% ipython --no-banner

In [1]: import numpy as np

In [2]: np.set_printoptions(precision=2, suppress=True, linewidth=100)

In [3]: def tidy(a):
   ...:     return np.round(a, 2) + 0
   ...: 

In [4]: m1 = np.loadtxt("x.csv", delimiter=",")

In [5]: print(m1)
[[ 0.8   0.7  -1.    1.87 -0.7   2.1   0.7  -1.8 ]
 [ 1.6   0.1  -0.3   2.23 -1.5   1.   -1.5   1.4 ]
 [ 0.1   0.4   1.4   1.7  -0.9  -0.3  -0.8   0.9 ]
 [ 0.9   2.   -2.4  -2.78  1.4  -0.7   0.9  -0.3 ]
 [ 0.    0.    1.2   1.51 -0.6  -0.4  -1.3   2.2 ]
 [-0.1   0.8  -0.2  -1.67  0.8  -1.9  -1.1  -0.4 ]
 [-0.3   0.   -1.6  -1.61  0.8  -0.9  -0.4  -0.2 ]
 [-1.5  -0.9  -0.1  -0.84  0.5  -0.1  -0.9  -1.7 ]
 [ 1.1  -0.1   0.4   1.37 -0.7  -0.1   1.4  -1.2 ]
 [ 1.4  -0.2   0.9   0.43  0.   -0.9   1.1   0.6 ]
 [ 0.1   0.1   0.    0.95 -0.3   0.4   0.1   1.1 ]
 [ 1.8  -1.5   0.6  -2.67  1.3  -1.9  -0.1  -0.1 ]
 [ 1.6   1.1  -1.   -2.71  1.4   1.1  -0.2   1.8 ]
 [ 0.2  -0.5   1.1   1.55 -0.7  -0.2   0.7  -0.2 ]
 [ 1.2   0.6   0.2  -0.05  0.2   0.6  -0.6   1.1 ]
 [-0.9  -0.2  -0.7   2.44 -1.1  -1.4  -0.4  -0.5 ]
 [ 0.6   0.5  -0.7  -0.97  0.4   0.7   2.    0.8 ]
 [ 0.7  -0.2   0.2   1.76 -0.9  -0.7  -2.    0.8 ]
 [ 0.8   1.3   1.8  -0.95  0.4   2.5  -0.7   0.5 ]
 [-0.4   2.6   1.4  -1.75  0.6   0.8  -0.5  -0.1 ]
 [-1.3  -0.2   1.1  -2.28  1.1  -1.    1.4   0.3 ]
 [ 0.4   0.2  -0.3   0.8  -0.4   1.1  -0.4   0.2 ]
 [-0.9   0.4  -2.4   1.28 -0.5   0.8  -0.6   0.2 ]
 [-1.2  -0.6  -1.3   0.62 -0.1  -1.5   0.2  -0.2 ]
 [-0.3   1.9  -0.7   0.69 -0.1   0.2   0.7  -0.1 ]]

In [6]: basis = m1[[11, 4]].astype(float)

In [7]: for _ in range(3):
   ...:     z = np.linalg.norm(m1[:, None] - basis, axis=-1).argmin(axis=1)
   ...:     basis = np.array([m1[z == j].mean(axis=0) for j in range(2)])
   ...: 

In [8]: print(z)
[1 1 1 0 1 0 0 0 1 1 1 0 0 1 1 1 0 1 1 0 0 1 1 1 1]

In [9]: print(np.bincount(z))
[ 9 16]

In [10]: print(tidy(basis))
[[ 0.14  0.49 -0.32 -1.92  0.92 -0.43  0.12  0.01]
 [ 0.32  0.24  0.03  1.14 -0.49  0.2  -0.21  0.31]]

In [11]: print(np.abs(basis[1] - basis[0]).argmax())
3

In [12]: D = np.linalg.norm(m1[:, None] - m1[None], axis=-1)

In [13]: print(np.linalg.matrix_rank(D ** 2))
10

In [14]: print(np.unravel_index(D.round(6).argmax(), D.shape))
(np.int64(1), np.int64(3))

In [15]: O, R = np.linalg.qr(m1)

In [16]: print(tidy(np.abs(np.diag(R))))
[4.85 4.76 5.55 8.13 0.7  4.72 4.57 4.15]

In [17]: print(tidy(abs(R[0, 0])), tidy(np.linalg.norm(m1[:, 0])))
4.85 4.85

In [18]: print(O.shape, R.shape)
(25, 8) (8, 8)

In [19]: cov = np.cov(m1, rowvar=False)

In [20]: print(tidy(np.polyfit(m1[:, 0], m1[:, 2], 1)))
[ 0.15 -0.13]

In [21]: print(cov.shape)
(8, 8)

In [22]: print(tidy(m1.std(axis=0)))
[0.93 0.9  1.13 1.67 0.81 1.13 0.98 0.95]

In [23]: print(np.argwhere(np.triu(np.abs(np.corrcoef(m1.T)) > 0.8, 1)))
[[3 4]]

In [24]: print(np.argsort(-m1.std(axis=0).round(6), kind="stable"))
[3 5 2 6 7 0 1 4]

In [25]: Xs = m1 - m1.mean(axis=0)

In [26]: left, s, VT = np.linalg.svd(Xs, full_matrices=False)

In [27]: print(tidy(Xs.mean(axis=0)))
[0. 0. 0. 0. 0. 0. 0. 0.]

In [28]: print(np.abs(left[:, 0]).argmax())
3

In [29]: feats = np.load("run14.npy")

In [30]: print(feats)
[[ -2.32  -5.22 -15.02  -5.    -2.16]
 [ -7.88   1.29  -0.61  -2.22  -0.5 ]
 [ -8.44   2.3    9.68   1.27  -0.16]
 [ -1.28  -8.43  -1.61  -1.6   -2.7 ]
 [  2.23  -5.3    7.87   4.07  -0.56]
 [  4.28   8.61   3.77  -1.4    1.13]
 [ -8.13   0.94 -12.74   1.55   0.01]
 [  5.3    5.59   6.05   3.99  -0.52]
 [  1.46  11.75  -4.16  -2.28   2.11]
 [  5.38 -19.44  10.6   -1.07  -0.95]
 [ -1.8    0.02  13.1   -0.49   0.69]
 [  1.65 -10.92   2.97  -0.77   0.65]
 [ -5.25  -9.07   4.55   1.82  -4.83]
 [ -0.17  10.37  -1.22  -5.83   1.2 ]
 [  5.02  -9.31  -7.36   3.69   0.78]
 [ -2.87   1.06  -9.25   6.47   5.59]
 [  0.72 -12.47  10.47   1.37   2.64]
 [  1.58   5.14   3.63  -1.04   4.82]
 [-12.89   8.92  -7.4   -0.31   6.  ]
 [ -0.03 -22.37  -3.12   2.18  -1.54]
 [ -0.38  -6.18  -2.78  -1.64   4.67]
 [ -3.58  -0.01  -2.25  -0.2   -1.09]
 [ -5.93  22.77  -4.77   3.24   2.48]
 [ -7.5   -2.71  -0.13   2.9    0.8 ]
 [  2.84   1.66  -1.22  -4.1   -1.46]
 [ -2.73  -3.35   2.13  -3.19  -1.25]
 [  1.14  14.5   -3.21  -4.62  -1.53]
 [  0.32 -14.35  -7.61  -2.1    3.05]
 [ -6.39   0.84  -1.4   -3.41   0.41]
 [ -0.53   3.9   -6.25   1.79  -0.49]
 [ -3.18   3.24 -10.11   0.14  -1.73]
 [ -3.86 -16.48   9.55   4.54   5.85]
 [ -7.7   -7.12  -4.71   0.18   0.73]
 [ -2.2   -3.77  -1.27   0.93  -1.63]
 [ -5.69   0.02   2.83   1.85   1.74]
 [  8.94 -15.29   2.56  -0.11   1.4 ]
 [  1.61   4.35  -8.13   2.03   0.43]
 [ -0.57   3.79  -2.97   5.68   4.33]
 [  3.23   7.8    2.93   1.67  -1.77]
 [ -6.48   2.57 -11.12  -3.31  -1.18]
 [  8.38  -1.6   -2.33   0.61   0.51]]

In [31]: proj = feats @ np.linalg.solve(feats.T @ feats, feats.T)

In [32]: print(tidy(np.linalg.eigvalsh(proj)))
[0. 0. 0. 0. 0. 0. 0. 0. 0. 0. 0. 0. 0. 0. 0. 0. 0. 0. 0. 0. 0. 0. 0. 0. 0. 0. 0. 0. 0. 0. 0. 0. 0.
 0. 0. 0. 1. 1. 1. 1. 1.]

In [33]: print(np.linalg.matrix_rank(np.eye(41) - proj))
36

In [34]: print(tidy(np.trace(proj)))
5.0

In [35]: print(tidy(np.diag(proj)))
[0.21 0.08 0.17 0.06 0.08 0.07 0.14 0.11 0.09 0.16 0.12 0.04 0.21 0.15 0.15 0.25 0.12 0.14 0.28
 0.18 0.14 0.02 0.21 0.08 0.06 0.06 0.11 0.19 0.08 0.04 0.08 0.28 0.09 0.03 0.06 0.15 0.07 0.15
 0.07 0.12 0.09]
